>>> import numpy as np
>>> np.set_printoptions(suppress=True, linewidth=140)
>>> data = np.loadtxt("x.csv", delimiter=",")
>>> data
array([[10.22, 29.15,  0.87, 29.81],
       [10.61, 30.5 ,  0.47, 30.11],
       [10.19, 29.98, -1.15, 29.61],
       [11.1 , 31.6 , -0.43, 32.1 ],
       [ 9.26, 30.59,  0.07, 28.86],
       [11.19, 30.46,  1.09, 30.72],
       [10.26, 28.73, -1.07, 28.85],
       [ 8.07, 29.43,  0.77, 30.87],
       [ 7.85, 30.66, -1.05, 30.64],
       [ 9.53, 30.29,  0.47, 29.69],
       [ 9.7 , 30.2 ,  2.42, 28.8 ],
       [ 9.46, 30.39, -3.45, 28.35],
       [10.88, 30.46, -0.77, 28.88],
       [ 8.9 , 29.04, -0.31, 29.22],
       [11.35, 30.98,  0.95, 30.37],
       [ 9.25, 31.03,  1.39, 30.5 ],
       [ 8.73, 29.88, -1.08, 30.98],
       [ 8.73, 30.36, -0.22, 29.64],
       [ 9.1 , 29.98, -0.72, 29.83],
       [ 9.98, 29.39, -0.4 , 29.16],
       [11.23, 28.87,  0.05, 31.21],
       [ 9.91, 27.45, -0.34, 30.06],
       [10.74, 29.16,  0.12, 30.41],
       [11.28, 29.06,  1.4 , 29.58],
       [10.2 , 28.8 , -0.54, 30.76],
       [ 9.66, 30.4 ,  1.27, 30.1 ]])
>>> x = np.array([0, -1, 0, 1])
>>> y = data @ x
>>> np.round(np.linalg.solve(data.T @ data, data.T @ y), 2) + 0
array([ 0., -1.,  0.,  1.])
>>> rng = np.random.default_rng(87)
>>> y = y + 0.1 * rng.normal(size=26)
>>> y.round(2)
array([ 0.71, -0.4 , -0.32,  0.66, -1.8 ,  0.2 ,  0.2 ,  1.44,  0.14, -0.7 , -1.48, -2.04, -1.63,  0.37, -0.6 , -0.64,  1.16, -0.86, -0.08,
       -0.27,  2.27,  2.58,  1.12,  0.43,  1.85, -0.22])
>>> b, *_ = np.linalg.lstsq(data, y)
>>> b.round()
array([-0., -1., -0.,  1.])
>>> P = data @ np.linalg.solve(data.T @ data, data.T)
>>> round(float(np.trace(P)), 2)
4.0
>>> np.round(np.linalg.eigvalsh(P), 2) + 0
array([0., 0., 0., 0., 0., 0., 0., 0., 0., 0., 0., 0., 0., 0., 0., 0., 0., 0., 0., 0., 0., 0., 1., 1., 1., 1.])
>>> np.round(np.diag(P), 2)
array([0.07, 0.07, 0.09, 0.07, 0.14, 0.11, 0.1 , 0.29, 0.26, 0.07, 0.29, 0.49, 0.2 , 0.06, 0.14, 0.16, 0.18, 0.11, 0.07, 0.05, 0.23, 0.23,
       0.1 , 0.17, 0.15, 0.1 ])
>>> np.round(P @ data[:, 2], 2)
array([ 0.87,  0.47, -1.15, -0.43,  0.07,  1.09, -1.07,  0.77, -1.05,  0.47,  2.42, -3.45, -0.77, -0.31,  0.95,  1.39, -1.08, -0.22, -0.72,
       -0.4 ,  0.05, -0.34,  0.12,  1.4 , -0.54,  1.27])
>>> left, sigma, vt = np.linalg.svd(data)
>>> sigma.round(2)
array([221.65,   6.03,   4.76,   4.09])
>>> np.argmax(sigma[:-1] / (sigma[1:] + 1e-6)) + 1
np.int64(1)
>>> A2 = left[:, :1] @ np.diag(sigma[:1]) @ vt[:1]
>>> round(float(np.abs(data - A2).max()), 2)
3.45
>>> np.linalg.matrix_rank(A2)
np.int64(1)
>>> np.round(np.linalg.norm(data - A2) / np.linalg.norm(data), 2)
np.float64(0.04)
>>> round(float(np.linalg.norm(data - A2, 2)), 2), round(sigma[1], 2)
(6.03, np.float64(6.03))
>>> np.linalg.matrix_rank(data, rtol=0.05)
np.int64(1)
>>> cov = np.cov(data, rowvar=False)
>>> cov.round(2)
array([[ 0.99, -0.04,  0.24,  0.11],
       [-0.04,  0.84,  0.08,  0.1 ],
       [ 0.24,  0.08,  1.36,  0.19],
       [ 0.11,  0.1 ,  0.19,  0.78]])
>>> np.round(np.median(data, axis=0), 2)
array([ 9.94, 30.09, -0.08, 29.94])
>>> np.round(data.std(axis=0), 2)
array([0.97, 0.9 , 1.14, 0.87])
>>> cov.shape
(4, 4)
>>> np.round(np.corrcoef(data.T), 2)
array([[ 1.  , -0.04,  0.21,  0.12],
       [-0.04,  1.  ,  0.08,  0.13],
       [ 0.21,  0.08,  1.  ,  0.19],
       [ 0.12,  0.13,  0.19,  1.  ]])
>>> np.argsort(-data.std(axis=0).round(6), kind="stable")
array([2, 0, 1, 3])
>>> np.round(np.polyfit(data[:, 1], data[:, 3], 1), 2)
array([ 0.12, 26.29])
>>> x = np.array([0, 1, 3, 0])
>>> y = data @ x
>>> b, lr = np.zeros(4), 1 / np.linalg.norm(data, 2) ** 2
>>> for i in range(300):
...     b -= lr * data.T @ (data @ b - y)
...     if i % 50 == 0: print(i, round(np.linalg.norm(data @ b - y), 2))
... 
0 17.37
50 16.8
100 16.24
150 15.7
200 15.19
250 14.69
>>> round(float(np.linalg.cond(data)), 2)
54.19
>>> A2 = np.array([[-1, 1, -3, 1], [2, -1, 2, -2], [1, -1, -3, -3], [3, -1, -3, -3]])
>>> F = np.triu(A2, 1)
>>> F
array([[ 0,  1, -3,  1],
       [ 0,  0,  2, -2],
       [ 0,  0,  0, -3],
       [ 0,  0,  0,  0]])
>>> np.linalg.cond(F) > 100
np.True_
>>> round(np.linalg.norm(F, 2) / np.linalg.norm(F), 2)
np.float64(0.86)
>>> [round(float(x), 2) for x in np.linalg.svd(F, compute_uv=False)[:3]]
[4.57, 2.62, 0.5]
>>> F[1] @ F[3]
np.int64(0)
>>> np.round(np.linalg.norm(F, 2), 2)
np.float64(4.57)
>>> np.linalg.norm(F, axis=1).argmax()
np.int64(0)
>>> np.round(np.linalg.norm(F, 1), 2), round(np.linalg.norm(F, np.inf), 2)
(np.float64(6.0), np.float64(5.0))
>>> round(float(np.linalg.norm(F[1], 1)), 2), round(np.linalg.norm(F[1], np.inf), 2)
(4.0, np.float64(2.0))
>>> round(float(np.linalg.norm(F) ** 2 / np.linalg.norm(F, 2) ** 2), 2)
1.34
>>> m1 = np.load("test2.npy")
>>> m1
array([[-120.21,  -80.13,  -79.08],
       [-120.42,  -78.72,  -80.1 ],
       [-119.52,  -80.31,  -80.29],
       [-118.69,  -79.7 ,  -78.92],
       [-120.56,  -80.8 ,  -79.4 ],
       [-119.93,  -79.42,  -78.97],
       [-120.19,  -78.53,  -78.17],
       [-118.05,  -80.92,  -80.59],
       [-120.14,  -79.1 ,  -79.17],
       [-121.27,  -78.62,  -79.8 ],
       [-119.73,  -81.59,  -79.07],
       [-119.96,  -81.57,  -81.81],
       [-120.72,  -79.53,  -79.97],
       [-121.14,  -80.71,  -80.03],
       [-120.09,  -78.43,  -80.81],
       [-120.25,  -78.7 ,  -79.37],
       [-119.34,  -81.44,  -79.94],
       [-119.9 ,  -80.66,  -78.36],
       [-120.61,  -78.97,  -79.41],
       [-120.56,  -80.05,  -80.53],
       [-120.9 ,  -79.6 ,  -80.87],
       [-120.59,  -78.73,  -79.9 ],
       [-120.61,  -79.  ,  -82.28],
       [-119.55,  -80.47,  -78.8 ],
       [-119.31,  -81.56,  -80.61]])
>>> ang = np.radians(180)
>>> Rm = np.eye(3)
>>> Rm[0, 0] = Rm[1, 1] = np.cos(ang)
>>> Rm[0, 1], Rm[1, 0] = -np.sin(ang), np.sin(ang)
>>> Rm.round(2) + 0
array([[-1.,  0.,  0.],
       [ 0., -1.,  0.],
       [ 0.,  0.,  1.]])
>>> A2 = m1 @ Rm.T
>>> A2.round(2)
array([[120.21,  80.13, -79.08],
       [120.42,  78.72, -80.1 ],
       [119.52,  80.31, -80.29],
       [118.69,  79.7 , -78.92],
       [120.56,  80.8 , -79.4 ],
       [119.93,  79.42, -78.97],
       [120.19,  78.53, -78.17],
       [118.05,  80.92, -80.59],
       [120.14,  79.1 , -79.17],
       [121.27,  78.62, -79.8 ],
       [119.73,  81.59, -79.07],
       [119.96,  81.57, -81.81],
       [120.72,  79.53, -79.97],
       [121.14,  80.71, -80.03],
       [120.09,  78.43, -80.81],
       [120.25,  78.7 , -79.37],
       [119.34,  81.44, -79.94],
       [119.9 ,  80.66, -78.36],
       [120.61,  78.97, -79.41],
       [120.56,  80.05, -80.53],
       [120.9 ,  79.6 , -80.87],
       [120.59,  78.73, -79.9 ],
       [120.61,  79.  , -82.28],
       [119.55,  80.47, -78.8 ],
       [119.31,  81.56, -80.61]])
>>> np.allclose(m1 @ m1.T, A2 @ A2.T)
True
>>> round(float(np.linalg.det(Rm)), 2), np.trace(Rm)
(1.0, np.float64(-1.0))
